% python3 -q
>>> import numpy as np
>>> import numpy.linalg as la
>>> np.set_printoptions(precision=2, suppress=True, linewidth=120)
>>> arr = np.load("layer11.npy")
>>> arr
array([[-2,  0,  0,  0],
       [-2, -2,  0,  0],
       [ 1,  3,  2,  0],
       [-2,  1, -3,  2]])
>>> P = np.triu(np.array([[-3, -3, -2, 2], [-2, -1, -3, -2], [3, -3, 3, -3], [-1, -2, 0, 2]]), 1) + np.eye(4)
>>> other = P @ arr @ la.inv(P)
>>> P @ arr - arr @ P
array([[  0.,  -4., -14.,   8.],
       [  1., -17., -10.,  -4.],
       [  6.,   0.,  20.,   4.],
       [  0.,  -6.,  -1.,  -3.]])
>>> np.trace(other), np.trace(arr)
(np.float64(0.0), np.int64(0))
>>> t = np.radians(120)
>>> r_ = np.eye(4)
>>> r_[0, 0] = r_[2, 2] = np.cos(t)
>>> r_[0, 2], r_[2, 0] = -np.sin(t), np.sin(t)
>>> r_
array([[-0.5 ,  0.  , -0.87,  0.  ],
       [ 0.  ,  1.  ,  0.  ,  0.  ],
       [ 0.87,  0.  , -0.5 ,  0.  ],
       [ 0.  ,  0.  ,  0.  ,  1.  ]])
>>> other = arr @ r_.T
>>> round(float(la.det(r_)), 2), round(np.trace(r_), 2)
(1.0, np.float64(1.0))
>>> np.allclose(arr @ arr.T, other @ other.T)
True
>>> other
array([[ 1.  ,  0.  , -1.73,  0.  ],
       [ 1.  , -2.  , -1.73,  0.  ],
       [-2.23,  3.  , -0.13,  0.  ],
       [ 3.6 ,  1.  , -0.23,  2.  ]])
>>> np.allclose(la.norm(arr, axis=1), la.norm(other, axis=1))
True
>>> w1 = np.array([[1, -1, 2, -2], [2, 1, -1, 0], [0, 1, 1, 2], [-2, 0, -2, 0]])
>>> c = np.array([2, 1, 1, 2])
>>> H = np.maximum(arr @ w1 + c, 0)
>>> H
array([[0, 3, 0, 6],
       [0, 1, 0, 6],
       [9, 5, 2, 4],
       [0, 1, 0, 0]])
>>> (H > 0).mean(axis=0)
array([0.25, 1.  , 0.25, 0.75])
>>> la.matrix_rank(H)
np.int64(3)
>>> (H > 0).astype(int)
array([[0, 1, 0, 1],
       [0, 1, 0, 1],
       [1, 1, 1, 1],
       [0, 1, 0, 0]])
>>> W2 = np.array([[0, 1, 0], [1, 0, 2], [0, 1, 3], [1, 1, 2]])
>>> w1 @ W2
array([[-3,  1,  0],
       [ 1,  1, -1],
       [ 3,  3,  9],
       [ 0, -4, -6]])
>>> H @ W2
array([[ 9,  6, 18],
       [ 7,  6, 14],
       [ 9, 15, 24],
       [ 1,  0,  2]])
>>> F = np.load("test13.npy")
>>> F
array([[ -5.14,  19.32,  -0.5 ],
       [ 17.25,   0.8 , -10.09],
       [-14.38,  -9.63,  10.02],
       [-15.69,  10.06,   7.25],
       [  7.55,  16.98,  -7.4 ],
       [-16.22,   8.72,   7.79],
       [ 16.54,  -7.73,  -8.16],
       [ -8.88,  17.82,   1.92],
       [ 16.24,  -8.66,  -7.82],
       [ 17.29,   0.38, -10.04],
       [ -8.47,  18.04,   1.65],
       [ 11.98, -15.47,  -4.13]])
>>> np.allclose(F[:-1].T @ la.lstsq(F[:-1].T, F[-1])[0], F[-1])
True
>>> np.unique(F.round(6), axis=0).shape
(12, 3)
>>> np.abs(np.diag(la.qr(F)[1])) > 1e-9
array([ True,  True, False])
>>> la.lstsq(F[:-1].T, F[-1])[2]
np.int32(2)
